$ ipython --no-banner

In [1]: import numpy as np

In [2]: import numpy.linalg as la

In [3]: np.set_printoptions(precision=3, suppress=True, linewidth=160)

In [4]: r0 = np.array([-3, -2, 1])

In [5]: rng = np.random.default_rng(6)

In [6]: K = np.outer(rng.normal(size=49), r0) + 0.05 * rng.normal(size=(49, 3))

In [7]: print(K)
[[-3.233 -2.067  1.104]
 [-5.341 -3.554  1.701]
 [ 7.584  5.087 -2.522]
 [ 0.39   0.291 -0.09 ]
 [-3.036 -1.999  1.086]
 [-4.119 -2.667  1.258]
 [-1.94  -1.297  0.627]
 [-4.545 -2.997  1.477]
 [-0.865 -0.625  0.317]
 [-1.706 -1.118  0.532]
 [-0.473 -0.432  0.158]
 [ 3.281  2.115 -1.136]
 [ 2.554  1.679 -0.805]
 [-1.185 -0.75   0.413]
 [ 1.792  1.105 -0.509]
 [-3.86  -2.619  1.224]
 [-3.869 -2.601  1.314]
 [-5.372 -3.582  1.786]
 [ 0.169 -0.059 -0.113]
 [-4.176 -2.83   1.256]
 [ 2.678  1.774 -1.028]
 [ 2.492  1.698 -0.755]
 [-0.269 -0.155  0.025]
 [-0.834 -0.597  0.302]
 [ 4.78   3.25  -1.558]
 [ 5.254  3.381 -1.822]
 [-1.045 -0.739  0.375]
 [ 2.602  1.733 -0.816]
 [-3.597 -2.393  1.164]
 [-1.097 -0.783  0.45 ]
 [-0.905 -0.551  0.315]
 [-0.614 -0.41   0.173]
 [-2.715 -1.798  0.89 ]
 [ 0.41   0.424 -0.202]
 [-3.272 -2.049  1.053]
 [ 1.616  1.085 -0.536]
 [ 0.604  0.372 -0.225]
 [ 2.063  1.253 -0.673]
 [-1.826 -1.151  0.606]
 [-0.148 -0.093  0.038]
 [ 2.654  1.877 -0.844]
 [-5.999 -3.968  2.004]
 [ 1.127  0.751 -0.359]
 [ 0.314  0.245 -0.067]
 [-1.174 -0.708  0.446]
 [-5.245 -3.404  1.696]
 [ 0.509  0.395 -0.156]
 [-2.109 -1.354  0.78 ]
 [-0.269 -0.18   0.15 ]]

In [8]: proj = K @ la.solve(K.T @ K, K.T)

In [9]: print(np.round(la.eigvalsh(proj), 3) + 0)
[0. 0. 0. 0. 0. 0. 0. 0. 0. 0. 0. 0. 0. 0. 0. 0. 0. 0. 0. 0. 0. 0. 0. 0. 0. 0. 0. 0. 0. 0. 0. 0. 0. 0. 0. 0. 0. 0. 0. 0. 0. 0. 0. 0. 0. 0. 1. 1. 1.]

In [10]: print(np.allclose(proj @ proj, proj))
True

In [11]: ang = np.radians(135)

In [12]: R = np.eye(3)

In [13]: R[0, 0] = R[1, 1] = np.cos(ang)

In [14]: R[0, 1], R[1, 0] = -np.sin(ang), np.sin(ang)

In [15]: print(R)
[[-0.707 -0.707  0.   ]
 [ 0.707 -0.707  0.   ]
 [ 0.     0.     1.   ]]

In [16]: out = K @ R.T

In [17]: print(la.svd(K, compute_uv=False), la.svd(out, compute_uv=False))
[26.201  0.416  0.315] [26.201  0.416  0.315]

In [18]: print(np.allclose(K @ K.T, out @ out.T))
True

In [19]: print(np.abs(out - K).max(axis=0))
[16.543  3.322  0.   ]

In [20]: print(np.round(la.det(R), 3), round(np.trace(R), 3))
1.0 -0.414

In [21]: W1 = np.array([[8, 2, 4, 7, 9, 0], [6, 9, 9, 0, 6, 1], [3, 2, 4, 3, 7, 0]])

In [22]: coef = np.array([0, -2, -1, -2, -2, 2])

In [23]: H = np.maximum(R @ W1 + coef, 0)

In [24]: print(H)
[[0.    0.    0.    0.    0.    1.293]
 [1.414 0.    0.    2.95  0.121 1.293]
 [3.    0.    3.    1.    5.    2.   ]]

In [25]: print(la.matrix_rank(H))
3

In [26]: W2 = np.array([[1, -2, 1],
    ...:     [1, -1, -2],
    ...:     [-2, -2, 1],
    ...:     [-1, 2, -2],
    ...:     [1, 0, -2],
    ...:     [1, 1, -2]])

In [27]: print(W1 @ W2)
[[  4 -12 -24]
 [  4 -38 -17]
 [  1 -10 -17]]

In [28]: out = H + rng.integers(-2, 3, (3, 2)) @ rng.integers(-2, 3, (2, 6))

In [29]: print(out)
[[ 4.    -2.     0.     4.     0.     3.293]
 [-6.586  2.    -2.     2.95   2.121 -2.707]
 [ 5.     0.     4.    -1.     4.     3.   ]]

In [30]: print(np.round(la.svd(out - H, compute_uv=False), 3) + 0)
[11.021  4.641  0.   ]

In [31]: print(np.abs(out - H).sum(axis=1))
[12. 18.  7.]

In [32]: print(la.matrix_rank(out - H, tol=1e-8))
2

In [33]: E = np.load("run16.npy")

In [34]: print(E)
[[12  6  2  9  2  5]
 [ 6  4 11  9 10 10]
 [ 2 11 10  0  5  8]
 [ 9  9  0  8 11 13]
 [ 2 10  5 11  4  2]
 [ 5 10  8 13  2 16]]

In [35]: print(round(float(la.norm(K, 2)), 3))
26.201

In [36]: print(round(float(K[25] @ K[2]), 3))
61.64

In [37]: print(E.mean(axis=0))
[6.    8.333 6.    8.333 5.667 9.   ]

In [38]: print(E.sum(axis=0))
[36 50 36 50 34 54]

In [39]: print(np.unravel_index(np.abs(E).argmax(), E.shape))
(np.int64(5), np.int64(5))

In [40]: print(E - E[0])
[[  0   0   0   0   0   0]
 [ -6  -2   9   0   8   5]
 [-10   5   8  -9   3   3]
 [ -3   3  -2  -1   9   8]
 [-10   4   3   2   2  -3]
 [ -7   4   6   4   0  11]]

In [41]: arr = np.load("out8.npy")

In [42]: print(arr)
[[ 2  2  2  2  2  2  2  2  2  2  2]
 [ 2  4  4  4  4  4  4  4  4  4  4]
 [ 2  4  6  6  6  6  6  6  6  6  6]
 [ 2  4  6  8  8  8  8  8  8  8  8]
 [ 2  4  6  8 10 10 10 10 10 10 10]
 [ 2  4  6  8 10 12 12 12 12 12 12]
 [ 2  4  6  8 10 12 14 14 14 14 14]
 [ 2  4  6  8 10 12 14 16 16 16 16]
 [ 2  4  6  8 10 12 14 16 18 18 18]
 [ 2  4  6  8 10 12 14 16 18 20 20]
 [ 2  4  6  8 10 12 14 16 18 20 22]]

In [43]: vec = np.ones(11)

In [44]: for _ in range(5):
    ...:     vec = arr @ vec
    ...:     vec /= la.norm(vec)
    ...:     print(round(vec @ arr @ vec, 3))
    ...: 
107.226
107.363
107.365
107.365
107.365

In [45]: print(np.round(la.eigvalsh(arr)[-1], 3))
107.365

In [46]: A = np.load("arr.npy")

In [47]: print(A)
[[ 0.  4. -2.  8. -1. -5.]
 [ 4.  0.  0.  0.  0.  0.]
 [-2.  0.  0.  0.  0.  0.]
 [ 8.  0.  0.  0.  0.  0.]
 [-1.  0.  0.  0.  0.  0.]
 [-5.  0.  0.  0.  0.  0.]]

In [48]: ev, V = la.eigh(A)

In [49]: print(np.round(la.svd(A, compute_uv=False), 3) + 0)
[10.488 10.488  0.     0.     0.     0.   ]

In [50]: print(ev.sum(), np.trace(A))
0.0 0.0

In [51]: print((ev > 1e-8).sum(), (ev < -1e-8).sum())
1 1

In [52]: print(la.eigvalsh(A + -1 * np.eye(6)))
[-11.488  -1.     -1.     -1.     -1.      9.488]

In [53]: print([round(float(la.det(A[:i, :i])), 2) + 0 for i in range(1, 7)])
[0.0, -16.0, 0.0, 0.0, 0.0, 0.0]

In [54]: print(round(float(la.eigvalsh(A).min()), 3))
-10.488

In [55]: print(np.all(la.eigvalsh(A) > 0))
False

In [56]: print(la.lstsq(A[:-1].T, A[-1])[2])
2

In [57]: print(np.allclose(A[:-1].T @ la.lstsq(A[:-1].T, A[-1])[0], A[-1]))
True

In [58]: print(np.abs(np.diag(la.qr(A)[1])) > 1e-9)
[ True  True False False False False]

In [59]: out = A + rng.integers(-2, 3, (6, 2)) @ rng.integers(-2, 3, (2, 6))

In [60]: print(out)
[[ 3.  4. -3.  7.  1. -6.]
 [ 8. -2.  2. -2.  0. -4.]
 [ 0. -4.  6. -2. -4. -6.]
 [10.  2. -4.  0.  4.  2.]
 [-5. -1.  3.  1. -4.  0.]
 [-1.  1. -3. -1.  4.  0.]]

In [61]: print(out - A)
[[ 3.  0. -1. -1.  2. -1.]
 [ 4. -2.  2. -2.  0. -4.]
 [ 2. -4.  6. -2. -4. -6.]
 [ 2.  2. -4.  0.  4.  2.]
 [-4. -1.  3.  1. -4.  0.]
 [ 4.  1. -3. -1.  4.  0.]]

In [62]: print(la.matrix_rank(out - A, tol=1e-8))
2

In [63]: print(np.allclose(out[:-1].T @ la.lstsq(out[:-1].T, out[-1])[0], out[-1]))
True

In [64]: print(la.lstsq(out[:-1].T, out[-1])[2])
4

In [65]: print(np.unique(out.round(6), axis=0).shape)
(6, 6)

In [66]: print(np.round(out @ la.pinv(out) @ out, 3) + 0)
[[ 3.  4. -3.  7.  1. -6.]
 [ 8. -2.  2. -2.  0. -4.]
 [ 0. -4.  6. -2. -4. -6.]
 [10.  2. -4.  0.  4.  2.]
 [-5. -1.  3.  1. -4.  0.]
 [-1.  1. -3. -1.  4.  0.]]

In [67]: print(round(float(np.trace(la.pinv(out) @ out)), 3))
4.0

In [68]: M = np.load("mat.npy")

In [69]: print(M)
[[2 0 1 2 2 0 2 1 2 1 1 2 0 2]
 [0 1 2 0 0 0 0 2 2 0 2 1 1 1]
 [0 0 1 0 2 2 0 0 0 0 0 2 2 1]
 [0 0 0 1 1 0 1 2 0 1 2 2 0 2]
 [0 0 0 0 0 0 1 0 2 1 1 2 1 1]
 [0 0 0 0 0 2 1 0 2 0 0 0 1 1]
 [0 0 0 0 0 0 1 1 2 0 2 2 2 1]
 [0 0 0 0 0 0 0 2 0 2 0 2 2 1]
 [0 0 0 0 0 0 0 0 1 2 1 2 0 1]
 [0 0 0 0 0 0 0 0 0 1 2 1 0 2]
 [0 0 0 0 0 0 0 0 0 0 2 2 0 0]
 [0 0 0 0 0 0 0 0 0 0 0 2 0 1]
 [0 0 0 0 0 0 0 0 0 0 0 0 2 2]
 [0 0 0 0 0 0 0 0 0 0 0 0 0 1]]

In [70]: print(np.sort(la.eigvals(M)))
[0. 1. 1. 1. 1. 1. 1. 1. 2. 2. 2. 2. 2. 2.]

In [71]: F = np.load("sample6.npy")

In [72]: print(F)
[[ 3.  0.  4.  4.  4.  0.  0.  4.  4.  4.]
 [ 0. -1.  0.  0.  0.  0.  0.  0.  0.  0.]
 [ 4.  0.  3.  4.  4.  0.  0.  4.  4.  4.]
 [ 4.  0.  4.  3.  4.  0.  0.  4.  4.  4.]
 [ 4.  0.  4.  4.  3.  0.  0.  4.  4.  4.]
 [ 0.  0.  0.  0.  0. -1.  0.  0.  0.  0.]
 [ 0.  0.  0.  0.  0.  0. -1.  0.  0.  0.]
 [ 4.  0.  4.  4.  4.  0.  0.  3.  4.  4.]
 [ 4.  0.  4.  4.  4.  0.  0.  4.  3.  4.]
 [ 4.  0.  4.  4.  4.  0.  0.  4.  4.  3.]]

In [73]: Q, V = la.qr(F[:, :5])[0], la.qr(F[:, 5:])[0]

In [74]: sig = la.svd(Q.T @ V, compute_uv=False)

In [75]: print(sig.round(3) + 0)
[0.997 0.    0.    0.    0.   ]

In [76]: X = np.load("layer9.npy")

In [77]: print(X)
[[4 4 3 3 5 5 4 3 2 1 3]
 [4 0 3 1 3 3 5 2 6 2 3]
 [3 3 0 3 0 2 2 1 2 5 1]
 [3 1 3 0 3 3 2 2 5 5 3]
 [5 3 0 3 6 3 5 3 4 6 1]
 [5 3 2 3 3 0 3 6 3 5 3]
 [4 5 2 2 5 3 6 5 3 3 2]
 [3 2 1 2 3 6 5 0 1 5 3]
 [2 6 2 5 4 3 3 1 2 2 3]
 [1 2 5 5 6 5 3 5 2 0 3]
 [3 3 1 3 1 3 2 3 3 3 4]]

In [78]: lab = rng.permutation(11)

In [79]: print(lab)
[ 5  4  9  2  8 10  6  0  3  7  1]

In [80]: out = X[lab][:, lab]

In [81]: print(out)
[[0 3 5 2 3 3 3 5 3 6 3]
 [3 6 6 0 4 1 5 5 3 3 3]
 [5 6 0 5 2 3 3 1 5 5 2]
 [2 0 5 0 2 1 2 3 3 1 3]
 [3 4 2 2 2 3 3 2 5 1 6]
 [3 1 3 1 3 4 2 3 3 3 3]
 [3 5 3 2 3 2 6 4 2 5 5]
 [5 5 1 3 2 3 4 4 3 3 4]
 [3 3 5 3 5 3 2 3 0 2 1]
 [6 3 5 1 1 3 5 3 2 0 2]
 [3 3 2 3 6 3 5 4 1 2 0]]

In [82]: print(np.trace(out))
22

In [83]: print(np.diag(out))
[0 6 0 0 2 4 6 4 0 0 0]

In [84]: print(np.sort(np.abs(la.eigvals(out))))
[ 1.411  1.638  1.767  2.608  3.286  3.698  5.194  6.799  7.227  9.143 34.057]

In [85]: gram = out.T @ out

In [86]: print(gram)
[[144 139 108  79  99  98 138 112 100  90 102]
 [139 175 118  91 117 101 157 132 114 125 120]
 [108 118 163  52 115  89 134 137  88  96 103]
 [ 79  91  52  66  69  65  79  66  62  73  58]
 [ 99 117 115  69 121  87 122 118  76  96  82]
 [ 98 101  89  65  87  85 102  94  79  83  82]
 [138 157 134  79 122 102 166 142 105 115 118]
 [112 132 137  66 118  94 142 139  93 110 107]
 [100 114  88  62  76  79 105  93 104  90 102]
 [ 90 125  96  73  96  83 115 110  90 123  94]
 [102 120 103  58  82  82 118 107 102  94 122]]

In [87]: print(la.svd(out, compute_uv=False) ** 2)
[1159.908   83.589   52.226   46.221   26.982   13.679   10.8      6.8      3.121    2.684    1.99 ]

In [88]: print(np.diag(gram))
[144 175 163  66 121  85 166 139 104 123 122]

In [89]: print(np.trace(gram), (out ** 2).sum())
1408 1408

In [90]: print((out @ out.T).shape)
(11, 11)

In [91]: print(np.allclose(gram, gram.T))
True

In [92]: print(la.matrix_rank(gram))
11

In [93]: ev, V = la.eigh(gram)

In [94]: vec = np.array([0, 2, 8, 0, 5, 1, 8, 9, 1, 2, 2])

In [95]: print(V * np.maximum(ev, 0) @ V.T)
[[144. 139. 108.  79.  99.  98. 138. 112. 100.  90. 102.]
 [139. 175. 118.  91. 117. 101. 157. 132. 114. 125. 120.]
 [108. 118. 163.  52. 115.  89. 134. 137.  88.  96. 103.]
 [ 79.  91.  52.  66.  69.  65.  79.  66.  62.  73.  58.]
 [ 99. 117. 115.  69. 121.  87. 122. 118.  76.  96.  82.]
 [ 98. 101.  89.  65.  87.  85. 102.  94.  79.  83.  82.]
 [138. 157. 134.  79. 122. 102. 166. 142. 105. 115. 118.]
 [112. 132. 137.  66. 118.  94. 142. 139.  93. 110. 107.]
 [100. 114.  88.  62.  76.  79. 105.  93. 104.  90. 102.]
 [ 90. 125.  96.  73.  96.  83. 115. 110.  90. 123.  94.]
 [102. 120. 103.  58.  82.  82. 118. 107. 102.  94. 122.]]

In [96]: print(round(float(vec @ gram @ vec / (vec @ vec)), 3), round(ev[0], 3), round(ev[-1], 3))
731.867 1.99 1159.908

In [97]: feats = np.triu(rng.random((10, 10)) < 0.2, 1).astype(int)

In [98]: feats = feats + feats.T

In [99]: print(feats)
[[0 0 0 1 1 1 0 0 0 0]
 [0 0 0 0 0 0 0 1 0 0]
 [0 0 0 0 1 0 0 0 1 1]
 [1 0 0 0 0 0 0 1 1 0]
 [1 0 1 0 0 1 0 1 1 0]
 [1 0 0 0 1 0 0 1 0 0]
 [0 0 0 0 0 0 0 1 0 0]
 [0 1 0 1 1 1 1 0 0 1]
 [0 0 1 1 1 0 0 0 0 0]
 [0 0 1 0 0 0 0 1 0 0]]

In [100]: ev, V = la.eigh(X)

In [101]: vec = np.array([0, 1, -1, 1, 2, -2, 1, -3, -3, 0, -2])

In [102]: print(la.eigvalsh(X[1:, 1:]))
[-8.061 -7.205 -6.585 -2.461 -1.573  1.55   3.144  3.613  5.159 30.418]

In [103]: print(round(float(vec @ X @ vec / (vec @ vec)), 3), round(ev[0], 3), round(ev[-1], 3))
1.118 -9.143 34.057
